$ python3 -q
>>> import numpy as np
>>> np.set_printoptions(precision=1, suppress=True, linewidth=140, floatmode="fixed")
>>> F = np.array([[0.0, 0.0, 0.0, 2.0, 2.0],
...     [0.0, 0.0, 0.0, 0.0, -4.0],
...     [0.0, 0.0, 0.0, -2.0, 5.0],
...     [2.0, 0.0, -2.0, 0.0, 0.0],
...     [2.0, -4.0, 5.0, 0.0, 0.0]])
>>> A2 = F / np.linalg.norm(F, axis=1, keepdims=True)
>>> cov = A2 @ A2.T
>>> print(cov[2])
[ 0.4 -0.9  1.0  0.0  0.0]
>>> print(np.linalg.norm(A2, axis=1))
[1.0 1.0 1.0 1.0 1.0]
>>> print(np.linalg.norm(F, axis=1))
[2.8 4.0 5.4 2.8 6.7]
>>> print(F[4] @ F[0])
0.0
>>> print(round(float(np.linalg.norm(F[4] - F[0])), 1))
7.3
>>> print(round(float(np.linalg.det(2 * F)), 1), np.round(np.linalg.det(F), 1))
0.0 0.0
>>> print(np.round(np.poly(F), 1) + 0)
[  1.0   0.0 -53.0   0.0 324.0   0.0]
>>> print(round(float(np.linalg.det(F.T)), 1))
0.0
>>> print(np.einsum("ii->", F))
0.0
>>> print(np.round(np.linalg.eigvals(F).sum().real, 1))
-0.0
>>> A2 = np.array([[0, -2, 0], [-3, -2, 2], [-3, -1, 0], [-2, -1, -3], [2, -1, -1]])
>>> print(np.einsum("ij->j", F))
[ 4.0 -4.0  3.0  0.0  3.0]
>>> print(np.vstack([F, A2.T]).shape)
(8, 5)
>>> print(np.linalg.matrix_rank(np.vstack([F, A2.T])))
5
>>> print(np.einsum("ik,kj->ij", F, A2))
[[ 0.0 -4.0 -8.0]
 [-8.0  4.0  4.0]
 [14.0 -3.0  1.0]
 [ 6.0 -2.0  0.0]
 [-3.0 -1.0 -8.0]]
>>> print(np.einsum("ij,ij->i", F, F))
[ 8.0 16.0 29.0  8.0 45.0]
>>> print(np.einsum("ik,kj->ji", F, A2))
[[ 0.0 -8.0 14.0  6.0 -3.0]
 [-4.0  4.0 -3.0 -2.0 -1.0]
 [-8.0  4.0  1.0  0.0 -8.0]]
